$ python -q
>>> import numpy as np
>>> import numpy.linalg as la
>>> np.set_printoptions(suppress=True, linewidth=120)
>>> rd = lambda a: np.round(a, 1) + 0
>>> X = np.array([[36, 12, 48, 12], [12, 4, 16, 4], [48, 16, 64, 16], [12, 4, 16, 4]])
>>> # rows and columns are dependent
>>> hat = np.triu(np.array([[3, 4, 1, -4], [-5, 1, 1, -4], [0, 3, 4, -4], [5, 1, 3, -1]]), 1) + np.eye(4)
>>> A2 = hat @ X @ la.inv(hat)
>>> np.trace(A2), np.trace(X)
(np.float64(108.0), np.int64(108))
>>> la.matrix_rank(A2)
np.int64(1)
>>> W = np.array([[2, 0, 0], [1, 5, 0], [4, 1, 1], [0, 1, 0]])
>>> c = np.array([0, -6, 0])
>>> hid = np.maximum(X @ W + c, 0)
>>> print(la.matrix_rank(hid))
2
>>> print((hid > 0).astype(int))
[[1 1 1]
 [1 1 1]
 [1 1 1]
 [1 1 1]]
>>> Z = np.array([[5, -2], [3, -1], [-1, -1]])
>>> hid @ Z
array([[1674, -714],
       [ 546, -234],
       [2238, -954],
       [ 546, -234]])
>>> t3 = np.stack([X, -2 * X, X[::-1]])
>>> t3.shape
(3, 4, 4)
>>> la.matrix_rank(t3.reshape(3, -1))
np.int64(2)
>>> rd(la.det(t3))
array([0., 0., 0.])
>>> K = np.array([[0.0, 1.0, 1.0], [1.0, 0.0, 1.0], [1.0, 1.0, 0.0]])
>>> # symmetric, so the eigenvalues are real
>>> rd(la.norm(K, "nuc"))
np.float64(4.0)
>>> rd(la.norm(K[0] - K[2]))
np.float64(1.4)
>>> rd(la.norm(K, 1)), rd(la.norm(K, np.inf))
(np.float64(2.0), np.float64(2.0))
>>> print(la.norm(K, axis=1).argmax())
0
>>> rd(la.norm(K[0], 1)), rd(la.norm(K[0], np.inf))
(np.float64(2.0), np.float64(1.0))
>>> rd(la.norm(K, 2))
np.float64(2.0)
>>> K[0] @ K[2]
np.float64(1.0)
>>> rd(la.norm(K, axis=0))
array([1.4, 1.4, 1.4])
>>> rng = np.random.default_rng(1191)
>>> lab = rng.permutation(3)
>>> print(lab)
[0 2 1]
>>> A2 = K[lab][:, lab]
>>> print(np.trace(A2))
0.0
>>> rd(np.sort(np.abs(la.eigvals(A2))))
array([1., 1., 2.])
>>> A2
array([[0., 1., 1.],
       [1., 0., 1.],
       [1., 1., 0.]])
>>> rd(la.det(A2)), rd(la.det(K[lab]))
(np.float64(2.0), np.float64(-2.0))
>>> np.allclose(A2, K)
True
>>> np.einsum("ij,ji->", K, K)
np.float64(6.0)
>>> A2 = la.inv(K)
>>> A2
array([[-0.5,  0.5,  0.5],
       [ 0.5, -0.5,  0.5],
       [ 0.5,  0.5, -0.5]])
>>> K @ A2
array([[1., 0., 0.],
       [0., 1., 0.],
       [0., 0., 1.]])
>>> rd(la.det(K) * la.det(A2))
np.float64(1.0)
>>> rd(np.sort(np.abs(la.eigvals(K))))
array([1., 1., 2.])
>>> np.trace(K)
np.float64(0.0)
>>> rd(la.det(K))
np.float64(2.0)
>>> print((K + K.T) / 2)
[[0. 1. 1.]
 [1. 0. 1.]
 [1. 1. 0.]]
>>> rd(np.abs(la.eigvals(K)).max())
np.float64(2.0)
>>> data = 5 * np.eye(4) + np.eye(4, k=1)
>>> data
array([[5., 1., 0., 0.],
       [0., 5., 1., 0.],
       [0., 0., 5., 1.],
       [0., 0., 0., 5.]])
>>> # triangular, det is the product of the diagonal
>>> x = np.array([2, 2, 0, 0])
>>> y = data @ x
>>> print(y)
[12. 10.  0.  0.]
>>> rd(la.solve(data, 5 * y))
array([10., 10.,  0.,  0.])
>>> rd(la.solve(data, data[:, 2]))
array([0., 0., 1., 0.])
>>> vals, vecs = la.eig(data)
>>> print(vals)
[5. 5. 5. 5.]
>>> rd(np.sort(la.eigvals(data.T)))
array([5., 5., 5., 5.])
>>> rd(np.sort(la.eigvals(la.inv(data))))
array([0.2, 0.2, 0.2, 0.2])
>>> hat = np.triu(np.array([[2, 2, 2, 0], [1, 0, 1, 2], [1, 1, 1, 2], [0, 0, 0, 0]]), 1) + np.eye(4)
>>> A2 = hat @ data @ la.inv(hat)
>>> la.matrix_rank(A2)
np.int64(4)
>>> np.poly(A2)
array([   1.,  -20.,  150., -500.,  625.])
>>> A2
array([[ 5.,  1.,  1., -2.],
       [ 0.,  5.,  1., -1.],
       [ 0.,  0.,  5.,  1.],
       [ 0.,  0.,  0.,  5.]])
>>> x = np.array([2, 2, -2])
>>> y = K @ x
>>> c, lr = np.zeros(3), 1 / la.norm(K, 2) ** 2
>>> for i in range(40):
...     c -= lr * K.T @ (K @ c - y)
...     if i % 10 == 0: print(i, round(la.norm(K @ c - y), 1))
... 
0 2.4
10 0.1
20 0.0
30 0.0
>>> rd(la.cond(K))
np.float64(2.0)
>>> t = rng.uniform(0, 2 * np.pi, 11)
>>> Q, _ = la.qr(np.array([[-0.3, 1.5], [1.3, 0.9], [-0.1, -1.1]]))
>>> arr = 10 * np.c_[np.cos(t), np.sin(t)] @ Q.T
>>> rd(arr)
array([[-8.1,  4.4,  3.9],
       [-1. , -9.6,  2.7],
       [ 7.3,  4.3, -5.3],
       [-2.3,  9.7, -0.7],
       [ 0.1,  9.8, -2.2],
       [ 8.2,  2. , -5.4],
       [-6.9, -4.9,  5.2],
       [ 7.5, -5.8, -3.3],
       [ 8. ,  2.7, -5.4],
       [-8. , -2.7,  5.4],
       [ 2.1, -9.7,  0.8]])
>>> Z = arr[[3, 0]].astype(float)
>>> for _ in range(3):
...     lab = la.norm(arr[:, None] - Z, axis=-1).argmin(axis=1)
...     Z = np.array([arr[lab == j].mean(axis=0) for j in range(2)])
... 
>>> lab
array([1, 1, 0, 0, 0, 0, 1, 0, 0, 1, 1])
>>> rd(Z)
array([[ 4.8,  3.8, -3.7],
       [-4.4, -4.5,  3.6]])
>>> rank = la.matrix_rank(arr)
>>> rank
np.int64(2)
>>> null = la.svd(arr)[2][rank:].T
>>> [int(la.matrix_rank(arr[:, :j + 1])) for j in range(3)]
[1, 2, 2]
>>> print(rd(arr @ null))
[[0.]
 [0.]
 [0.]
 [0.]
 [0.]
 [0.]
 [0.]
 [0.]
 [0.]
 [0.]
 [0.]]
>>> [int(la.matrix_rank(arr[:i])) for i in range(1, len(arr) + 1)]
[1, 2, 2, 2, 2, 2, 2, 2, 2, 2, 2]
>>> rd(null[:, 0] / null[np.abs(null[:, 0]).round(6).argmax(), 0])
array([0.6, 0.2, 1. ])
>>> J = np.loadtxt("block14.csv", delimiter=",")
>>> print(rd(J))
[[ 1.2 -0.9  0.3 -1.3  0.1]
 [ 0.2  0.6  1.3  0.2  1.4]
 [ 0.2 -0.2  1.4  0.5 -1.3]
 [ 1.2 -0.4 -0.5  1.4  0.3]
 [ 1.   1.6 -0.4 -0.4 -0.5]]
>>> A2 = J / np.sqrt((J ** 2).mean(axis=1, keepdims=True))
>>> rd(A2[2])
array([ 0.3, -0.2,  1.5,  0.6, -1.5])
>>> la.matrix_rank(J - J.mean(axis=1, keepdims=True))
np.int64(4)
>>> la.matrix_rank(A2) == la.matrix_rank(J)
np.True_
>>> print(rd(J - J.mean(axis=1, keepdims=True)))
[[ 1.3 -0.8  0.4 -1.1  0.2]
 [-0.5 -0.1  0.5 -0.6  0.6]
 [ 0.1 -0.3  1.2  0.4 -1.5]
 [ 0.8 -0.8 -0.9  1.  -0.1]
 [ 0.7  1.3 -0.6 -0.6 -0.8]]
>>> feats = np.loadtxt("a.csv", delimiter=",")
>>> print(feats)
[[ 5.  6.  7.  8.  9.]
 [10. 11. 12. 13. 14.]
 [15. 16. 17. 18. 19.]
 [20. 21. 22. 23. 24.]
 [25. 26. 27. 28. 29.]]
>>> rank = la.matrix_rank(feats)
>>> rank
np.int64(2)
>>> null = la.svd(feats)[2][rank:].T
>>> null.shape
(5, 3)
>>> la.matrix_rank(feats.T @ feats), la.matrix_rank(feats @ feats.T)
(np.int64(2), np.int64(2))
>>> [int(la.matrix_rank(feats[:i])) for i in range(1, len(feats) + 1)]
[1, 2, 2, 2, 2]
>>> rd(null @ null.T)
array([[ 0.4, -0.4, -0.2,  0. ,  0.2],
       [-0.4,  0.7, -0.2, -0.1,  0. ],
       [-0.2, -0.2,  0.8, -0.2, -0.2],
       [ 0. , -0.1, -0.2,  0.7, -0.4],
       [ 0.2,  0. , -0.2, -0.4,  0.4]])
>>> rd(feats @ null)
array([[0., 0., 0.],
       [0., 0., 0.],
       [0., 0., 0.],
       [0., 0., 0.],
       [0., 0., 0.]])
>>> np.allclose(feats @ null, 0)
True
>>> print([int(la.matrix_rank(np.delete(feats, i, axis=0))) for i in range(5)])
[2, 2, 2, 2, 2]
>>> A2 = feats + rng.integers(-2, 3, (5, 2)) @ rng.integers(-2, 3, (2, 5))
>>> A2
array([[-1., 12., 13., 14.,  3.],
       [ 6., 15., 16., 17., 10.],
       [21., 10., 11., 12., 25.],
       [16., 25., 26., 27., 20.],
       [27., 24., 25., 26., 31.]])
>>> la.matrix_rank(A2 - feats, tol=1e-8)
np.int64(1)
>>> rd(la.svd(A2 - feats, compute_uv=False))
array([23.2,  0. ,  0. ,  0. ,  0. ])
>>> A2 - feats
array([[-6.,  6.,  6.,  6., -6.],
       [-4.,  4.,  4.,  4., -4.],
       [ 6., -6., -6., -6.,  6.],
       [-4.,  4.,  4.,  4., -4.],
       [ 2., -2., -2., -2.,  2.]])
>>> x = np.array([1, -3, -2, -2, 3])
>>> a = np.maximum(feats @ x, 0)
>>> np.maximum(feats @ (3 * x), 0)
array([0., 0., 0., 0., 0.])
>>> a
array([0., 0., 0., 0., 0.])
>>> feats.T @ a
array([0., 0., 0., 0., 0.])
>>> np.flatnonzero(a > 1e-9)
array([], dtype=int64)
>>> lab = rng.permutation(5)
>>> lab
array([3, 0, 1, 2, 4])
>>> A2 = feats[lab][:, lab]
>>> A2
array([[23., 20., 21., 22., 24.],
       [ 8.,  5.,  6.,  7.,  9.],
       [13., 10., 11., 12., 14.],
       [18., 15., 16., 17., 19.],
       [28., 25., 26., 27., 29.]])
>>> print(np.trace(A2))
85.0
>>> np.diag(A2)
array([23.,  5., 11., 17., 29.])
>>> print(rd(np.sort(np.abs(la.eigvals(A2)))))
[ 0.   0.   0.   2.8 87.8]
>>> E = np.load("layer11.npy")
>>> E
array([[2, 0, 0],
       [0, 0, 3],
       [0, 1, 0]])
>>> lab = rng.permutation(3)
>>> lab
array([1, 0, 2])
>>> A2 = E[lab][:, lab]
>>> np.trace(A2)
np.int64(2)
>>> rd(np.sort(np.abs(la.eigvals(A2))))
array([1.7, 1.7, 2. ])
>>> r0 = np.array([2, 3, 3])
>>> v = np.array([1, 1, 3])
>>> F = np.outer(r0, v)
>>> F
array([[2, 2, 6],
       [3, 3, 9],
       [3, 3, 9]])
>>> # column 1 repeats column 0
>>> Uu, sig, vt = la.svd(F)
>>> vecs = vt[:(sig > 1e-8).sum()]
>>> x = F[0] + 2 * F[2] + rng.integers(2) * np.eye(3)[1]
>>> x
array([ 8.,  8., 24.])
>>> print(np.allclose(vecs.T @ vecs @ x, x))
True
>>> rd(np.diag(vecs.T @ vecs))
array([0.1, 0.1, 0.8])
>>> la.matrix_rank(np.vstack([F, x]))
np.int64(1)
>>> rd(la.norm(x - vecs.T @ vecs @ x))
np.float64(0.0)
>>> Uu, sig, vt = la.svd(F, full_matrices=False)
>>> rd(Uu.T @ F @ vt.T)
array([[15.6,  0. ,  0. ],
       [ 0. ,  0. ,  0. ],
       [ 0. ,  0. ,  0. ]])
>>> rd(np.sqrt((sig ** 2).sum())), rd(la.norm(F))
(np.float64(15.6), np.float64(15.6))
>>> np.abs(Uu[:, 0]).round(6).argmax()
np.int64(1)
>>> rd(sig / sig[0])
array([1., 0., 0.])
>>> (sig > 1e-8).sum()
np.int64(1)
>>> x = np.array([1, 1, 0])
>>> F @ np.eye(3)[1]
array([2., 3., 3.])
>>> np.sign((F @ x).round(6))
array([1, 1, 1])
>>> (F @ x).argmax()
np.int64(1)
>>> print(la.norm(F @ x) <= la.norm(F, 2) * la.norm(x) + 1e-9)
True
>>> F @ x
array([4, 6, 6])
>>> print(F @ np.ones(3))
[10. 15. 15.]
>>> np.einsum("ij,j->i", F, x)
array([4, 6, 6])
>>> print(F @ (2 * x))
[ 8 12 12]
>>> np.sort(np.abs(np.fft.fft(K[0]))), rd(np.sort(la.svd(K, compute_uv=False)))
(array([1., 1., 2.]), array([1., 1., 2.]))
>>> np.allclose(K @ K.T, K.T @ K)
True
>>> A2 = F + rng.integers(-2, 3, (3, 1)) @ rng.integers(-2, 3, (1, 3))
>>> print(A2)
[[ 2  2  6]
 [ 3  3  9]
 [ 4  3 11]]
>>> print(np.abs(A2 - F).sum(axis=1))
[0 0 3]
>>> rd(la.svd(A2 - F, compute_uv=False))
array([2.2, 0. , 0. ])
